>>> import numpy as np
>>> from numpy import linalg as LA
>>> np.set_printoptions(suppress=True, linewidth=200)
>>> K = np.loadtxt("data.csv", delimiter=",")
>>> K
array([[1.    , 0.2   , 0.04  , 0.008 , 0.0016, 0.0003, 0.0001, 0.    , 0.    , 0.    , 0.    , 0.    , 0.    ],
       [0.2   , 1.    , 0.2   , 0.04  , 0.008 , 0.0016, 0.0003, 0.0001, 0.    , 0.    , 0.    , 0.    , 0.    ],
       [0.04  , 0.2   , 1.    , 0.2   , 0.04  , 0.008 , 0.0016, 0.0003, 0.0001, 0.    , 0.    , 0.    , 0.    ],
       [0.008 , 0.04  , 0.2   , 1.    , 0.2   , 0.04  , 0.008 , 0.0016, 0.0003, 0.0001, 0.    , 0.    , 0.    ],
       [0.0016, 0.008 , 0.04  , 0.2   , 1.    , 0.2   , 0.04  , 0.008 , 0.0016, 0.0003, 0.0001, 0.    , 0.    ],
       [0.0003, 0.0016, 0.008 , 0.04  , 0.2   , 1.    , 0.2   , 0.04  , 0.008 , 0.0016, 0.0003, 0.0001, 0.    ],
       [0.0001, 0.0003, 0.0016, 0.008 , 0.04  , 0.2   , 1.    , 0.2   , 0.04  , 0.008 , 0.0016, 0.0003, 0.0001],
       [0.    , 0.0001, 0.0003, 0.0016, 0.008 , 0.04  , 0.2   , 1.    , 0.2   , 0.04  , 0.008 , 0.0016, 0.0003],
       [0.    , 0.    , 0.0001, 0.0003, 0.0016, 0.008 , 0.04  , 0.2   , 1.    , 0.2   , 0.04  , 0.008 , 0.0016],
       [0.    , 0.    , 0.    , 0.0001, 0.0003, 0.0016, 0.008 , 0.04  , 0.2   , 1.    , 0.2   , 0.04  , 0.008 ],
       [0.    , 0.    , 0.    , 0.    , 0.0001, 0.0003, 0.0016, 0.008 , 0.04  , 0.2   , 1.    , 0.2   , 0.04  ],
       [0.    , 0.    , 0.    , 0.    , 0.    , 0.0001, 0.0003, 0.0016, 0.008 , 0.04  , 0.2   , 1.    , 0.2   ],
       [0.    , 0.    , 0.    , 0.    , 0.    , 0.    , 0.0001, 0.0003, 0.0016, 0.008 , 0.04  , 0.2   , 1.    ]])
>>> rng = np.random.default_rng(517671)
>>> out = K + rng.integers(-2, 3, (13, 5)) @ rng.integers(-2, 3, (5, 13))
>>> out
array([[ 3.    ,  6.2   ,  1.04  , -0.992 , -0.9984, -1.9997, -0.9999,  2.    ,  3.    , -1.    ,  6.    , -3.    ,  3.    ],
       [-0.8   ,  1.    ,  2.2   , -0.96  , -1.992 ,  0.0016, -1.9997, -1.9999,  1.    ,  3.    ,  1.    , -2.    , -1.    ],
       [-6.96  , -2.8   ,  5.    ,  4.2   , -1.96  ,  5.008 , -6.9984,  0.0003,  2.0001, -5.    , -5.    , -7.    , -9.    ],
       [ 1.008 , -3.96  ,  1.2   ,  3.    ,  3.2   ,  4.04  ,  1.008 , -3.9984,  0.0003,  8.0001, -1.    ,  3.    ,  0.    ],
       [ 4.0016,  1.008 ,  1.04  ,  0.2   ,  2.    ,  1.2   ,  2.04  , -1.992 ,  2.0016,  9.0003,  6.0001,  2.    ,  5.    ],
       [-4.9997, -8.9984,  6.008 ,  7.04  ,  0.2   , 12.    , -4.8   , -4.96  ,  3.008 ,  9.0016, -2.9997, -2.9999, -7.    ],
       [-1.9999,  1.0003,  0.0016, -6.992 , -7.96  , -6.8   ,  0.    , -0.8   , -1.96  ,  0.008 ,  1.0016, -1.9997,  0.0001],
       [-2.    ,  1.0001,  2.0003,  6.0016,  0.008 ,  5.04  , -2.8   ,  6.    ,  4.2   , -5.96  ,  2.008 , -4.9984, -1.9997],
       [-4.    , -5.    ,  2.0001,  6.0003,  2.0016,  7.008 , -2.96  ,  0.2   ,  2.    , -1.8   , -4.96  , -1.992 , -5.9984],
       [ 6.    , 10.    , -3.    , -2.9999,  3.0003, -5.9984,  3.008 ,  4.04  ,  1.2   , -4.    ,  6.2   ,  1.04  ,  7.008 ],
       [ 2.    ,  6.    ,  0.    , -5.    , -3.9999, -5.9997,  0.0016,  1.008 ,  1.04  ,  0.2   ,  7.    , -1.8   ,  4.04  ],
       [-3.    , -8.    ,  6.    ,  8.    ,  2.    , 12.0001, -3.9997, -4.9984,  4.008 , 11.04  , -0.8   , -1.    , -4.8   ],
       [ 3.    , -1.    , -5.    , -4.    ,  1.    , -5.    ,  6.0001,  0.0003, -4.9984,  0.008 , -1.96  ,  7.2   ,  5.    ]])
>>> np.abs(out - K).sum(axis=1)
array([32., 18., 60., 32., 36., 73., 32., 43., 45., 58., 37., 71., 43.])
>>> np.round(LA.svd(out - K, compute_uv=False), 4) + 0
array([43.8956, 24.5511, 18.789 , 16.2137,  4.3016,  0.    ,  0.    ,  0.    ,  0.    ,  0.    ,  0.    ,  0.    ,  0.    ])
